In [1]: import numpy as np

In [2]: np.set_printoptions(precision=2, suppress=True, linewidth=120, sign=" ")

In [3]: rd = lambda a: np.round(a, 2) + 0

In [4]: feats = np.load("layer9.npy")

In [5]: feats
Out[5]: 
array([[ 0.75, -1.01, -1.04, -0.83, -1.09,  1.81,  0.94,  0.53],
       [-0.4 , -0.21,  2.06,  2.05, -0.02, -0.44,  0.39, -0.09],
       [ 0.12,  1.96, -1.55, -0.44,  0.32,  1.23,  0.23, -0.95],
       [-1.12,  0.16,  0.01, -2.46,  0.5 , -0.76, -0.43,  0.82],
       [-0.88,  1.27, -0.53, -0.31, -0.1 ,  1.86, -1.62,  0.4 ],
       [ 0.78,  0.04,  0.22,  1.41,  2.09, -0.63, -0.33, -1.21],
       [ 0.97,  0.25, -1.8 , -0.02,  1.68, -0.27, -0.71, -1.17],
       [-1.  , -0.2 , -1.41, -1.84,  0.  ,  1.53, -0.11,  0.47],
       [-0.9 ,  1.05,  1.33, -0.62,  0.85,  0.24,  0.46,  1.98],
       [-1.02,  1.31,  0.29, -0.52, -0.76,  1.94, -1.21, -0.27],
       [ 0.19, -0.98, -0.37, -2.32,  0.41, -0.21,  0.03, -1.5 ],
       [ 2.35, -0.75,  0.59, -0.45,  0.6 , -0.62,  0.94, -0.85],
       [-0.39, -1.08, -0.49,  1.52, -2.23,  0.06, -0.37, -0.1 ],
       [ 2.22,  0.88, -1.18, -0.1 ,  0.75,  0.47,  0.68, -0.81],
       [ 0.21,  0.92, -0.17,  0.55,  0.04,  0.81,  2.06,  1.7 ],
       [-0.68, -0.12, -0.01,  0.8 , -1.2 ,  0.2 ,  2.53,  0.01],
       [ 1.45,  1.88, -0.92, -0.16, -0.05, -1.4 ,  0.55, -0.46],
       [ 1.5 , -0.05, -0.3 , -1.67, -0.42, -1.9 ,  0.17,  0.22],
       [ 0.27,  0.81, -1.27, -0.24,  0.05,  1.44, -2.12,  0.22],
       [ 0.84, -0.55,  2.14,  0.21, -1.3 ,  1.06, -0.08,  0.76]])

In [6]: x = np.array([-9, -7, -2, 1, -2, -2, 0, -5])

In [7]: target = feats @ x

In [8]: b, lr = np.zeros(8), 1 / np.linalg.norm(feats, 2) ** 2

In [9]: for i in range(6):
   ...:     b -= lr * feats.T @ (feats @ b - target)
   ...:     if i % 2 == 0: print(i, round(np.linalg.norm(feats @ b - target), 2))
   ...: 
0 30.96
2 14.82
4 7.94

In [10]: rd(b)
Out[10]: array([-7.74, -6.73, -1.61,  0.97, -2.18, -1.89, -0.71, -3.94])

In [11]: F = np.arange(28).reshape(7, 4) + 3

In [12]: F
Out[12]: 
array([[  3,   4,   5,   6],
       [  7,   8,   9,  10],
       [ 11,  12,  13,  14],
       [ 15,  16,  17,  18],
       [ 19,  20,  21,  22],
       [ 23,  24,  25,  26],
       [ 27,  28,  29,  30]])

In [13]: left, sv, vt = np.linalg.svd(F)

In [14]: evecs = vt[:(sv > 1e-8).sum()]

In [15]: rng = np.random.default_rng(118)

In [16]: x = F[5] + 3 * F[1] + rng.integers(2) * np.eye(4)[0]

In [17]: x
Out[17]: array([ 44.,  48.,  52.,  56.])

In [18]: np.linalg.matrix_rank(np.vstack([F, x]))
Out[18]: np.int64(2)

In [19]: rd(np.diag(evecs.T @ evecs))
Out[19]: array([ 0.7,  0.3,  0.3,  0.7])

In [20]: rd(F @ np.linalg.pinv(F) @ F)
Out[20]: 
array([[  3.,   4.,   5.,   6.],
       [  7.,   8.,   9.,  10.],
       [ 11.,  12.,  13.,  14.],
       [ 15.,  16.,  17.,  18.],
       [ 19.,  20.,  21.,  22.],
       [ 23.,  24.,  25.,  26.],
       [ 27.,  28.,  29.,  30.]])

In [21]: rd(np.trace(np.linalg.pinv(F) @ F))
Out[21]: np.float64(2.0)

In [22]: np.allclose(F[:-1].T @ np.linalg.lstsq(F[:-1].T, F[-1])[0], F[-1])
Out[22]: True

In [23]: left, sv, vt = np.linalg.svd(F)

In [24]: np.argmax(sv[:-1] / (sv[1:] + 1e-6)) + 1
Out[24]: np.int64(2)

In [25]: M2 = left[:, :2] @ np.diag(sv[:2]) @ vt[:2]

In [26]: rd(np.abs(F - M2).max())
Out[26]: np.float64(0.0)

In [27]: np.linalg.matrix_rank(F, rtol=0.1)
Out[27]: np.int64(1)

In [28]: np.argsort(-np.linalg.norm(F, axis=0).round(6), kind="stable")[:3]
Out[28]: array([ 3,  2,  1])

In [29]: rd(np.linalg.norm(F, 2) / np.linalg.norm(F))
Out[29]: np.float64(1.0)

In [30]: [round(float(x), 2) for x in np.linalg.svd(F, compute_uv=False)[:3]]
Out[30]: [97.18, 2.58, 0.0]

In [31]: np.linalg.cond(F) > 100
Out[31]: np.True_

In [32]: M = np.load("data.npy")

In [33]: M
Out[33]: 
array([[ 2, -2, -2,  2,  2,  1],
       [-3,  4,  2,  1, -3,  4],
       [ 2,  4, -1, -4, -4, -5],
       [ 0, -4, -4, -5,  5,  2],
       [ 3,  3, -2,  5, -2,  5],
       [-5,  0,  0,  0,  0, -3]])

In [34]: def softmax(z):
    ...:     e = np.exp(z - z.max(axis=-1, keepdims=True))
    ...:     return e / e.sum(axis=-1, keepdims=True)
    ...: 

In [35]: rd(softmax(M[3]))
Out[35]: array([ 0.01,  0.  ,  0.  ,  0.  ,  0.95,  0.05])

In [36]: rd(softmax(M[3] + 5))
Out[36]: array([ 0.01,  0.  ,  0.  ,  0.  ,  0.95,  0.05])

In [37]: rd(softmax(M).sum(axis=1))
Out[37]: array([ 1.,  1.,  1.,  1.,  1.,  1.])

In [38]: S = M @ M.T / np.sqrt(6)

In [39]: rd(softmax(S)[3] @ M)
Out[39]: array([ 0., -4., -4., -5.,  5.,  2.])

In [40]: rd(softmax(S + np.triu(np.full(S.shape, -np.inf), 1)))
Out[40]: 
array([[ 1.,  0.,  0.,  0.,  0.,  0.],
       [ 0.,  1.,  0.,  0.,  0.,  0.],
       [ 0.,  0.,  1.,  0.,  0.,  0.],
       [ 0.,  0.,  0.,  1.,  0.,  0.],
       [ 0.,  0.,  0.,  0.,  1.,  0.],
       [ 0.,  0.,  0.,  0.,  0.,  1.]])
